>>> import numpy as np
>>> from numpy import linalg as LA
>>> np.set_printoptions(precision=1, suppress=True, linewidth=160)
>>> rd = lambda a: np.round(a, 1) + 0
>>> arr = np.load("mat.npy")
>>> arr
array([[-11.9,  38.7,  12.9],
       [ -7.4,  -0.7,   5.2],
       [ -1.9,  25.3, -10.2],
       [  2.3,   4.4,  -4.6],
       [ 11.8, -12.1,   1.6],
       [-15.5,  11. ,  -1.6],
       [ 22.4,   9.9, -11.7],
       [ -9. , -11.9, -41.7],
       [ -0.9,  -3.2,  29.4],
       [ -9.7,  -4.7,  -2.2],
       [-21.7,  -4.3,  -2.7],
       [ -7.2,   5.3, -25.8],
       [ 38.4,  42.1, -22.6],
       [ -7. ,  26.1,  14.7],
       [  6.7, -22.1, -38.1]])
>>> d = LA.norm(arr[:, None] - arr[None], axis=-1)
>>> rd(d[:5, :5])
array([[ 0. , 40.4, 28.5, 41. , 57.2],
       [40.4,  0. , 30.7, 14.7, 22.6],
       [28.5, 30.7,  0. , 22. , 41.5],
       [41. , 14.7, 22. ,  0. , 20. ],
       [57.2, 22.6, 41.5, 20. ,  0. ]])
>>> d[1].round(6).argsort(kind="stable")[:4]
array([1, 9, 3, 5])
>>> np.unravel_index(d.round(6).argmax(), d.shape)
(np.int64(0), np.int64(14))
>>> rd(d[1])
array([40.4,  0. , 30.7, 14.7, 22.6, 15.8, 35.9, 48.2, 25.2,  8.7, 16.7, 31.6, 68.6, 28.4, 50.3])
>>> np.flatnonzero(d[1] < d.mean() / 2)
array([ 1,  3,  5,  9, 10])
>>> mat = np.load("sample6.npy")
>>> mat
array([[  4.7,  -9.2,  -6.5,  -4.4],
       [ -9.1,  -3.2,   6. ,  11.5],
       [ -4.8,   9.3,   5.7,   4.5],
       [  6.9, -27.6, -11.7,  -1.6]])
>>> O = mat.astype(float).copy()
>>> for j in range(4):
...     O[:, j] -= O[:, :j] @ (O[:, :j].T @ O[:, j])
...     O[:, j] /= LA.norm(O[:, j])
... 
>>> rd(O)
array([[ 0.4, -0.1, -0.9, -0.1],
       [-0.7, -0.7, -0.2, -0.2],
       [-0.4,  0.1, -0.2,  0.9],
       [ 0.5, -0.7,  0.2,  0.4]])
>>> rd(O.T @ mat)
array([[ 13.2, -18.8, -14.6, -11.9],
       [  0. ,  24.3,   5.9,  -5.5],
       [  0. ,   0. ,   0.8,   0.7],
       [  0. ,   0. ,   0. ,   1. ]])
>>> rd(O.T @ O)
array([[1., 0., 0., 0.],
       [0., 1., 0., 0.],
       [0., 0., 1., 0.],
       [0., 0., 0., 1.]])
>>> blk = np.stack([O, -1 * O, O[::-1]])
>>> (blk @ O.T).shape
(3, 4, 4)
>>> rd(LA.det(blk))
array([1., 1., 1.])
>>> LA.matrix_rank(blk.reshape(3, -1))
np.int64(2)
>>> rd(LA.norm(blk, axis=(1, 2)))
array([2., 2., 2.])
>>> Y = LA.invert(mat)
Traceback (most recent call last):
  File "<python-input-24>", line 1, in <module>
    Y = LA.invert(mat)
        ^^^^^^^^^
AttributeError: module 'numpy.linalg' has no attribute 'invert'
>>> Y = LA.inv(mat)
>>> rd(mat @ Y)
array([[1., 0., 0., 0.],
       [0., 1., 0., 0.],
       [0., 0., 1., 0.],
       [0., 0., 0., 1.]])
>>> rd(LA.cond(mat))
np.float64(64.4)
>>> np.allclose(Y, mat.T)
False
>>> (np.abs(Y) > 1e-9).astype(int)
array([[1, 1, 1, 1],
       [1, 1, 1, 1],
       [1, 1, 1, 1],
       [1, 1, 1, 1]])
>>> rd(Y)
array([[-0.9, -0.4,  0.2,  0.4],
       [ 0.2, -0.1,  0.5,  0.1],
       [-1.1,  0. , -1.1,  0. ],
       [-0.1, -0.2,  0.9,  0.4]])
>>> rd(LA.slogdet(mat)[0])
np.float64(1.0)
>>> rd(LA.inv(Y))
array([[  4.7,  -9.2,  -6.5,  -4.4],
       [ -9.1,  -3.2,   6. ,  11.5],
       [ -4.8,   9.3,   5.7,   4.5],
       [  6.9, -27.6, -11.7,  -1.6]])
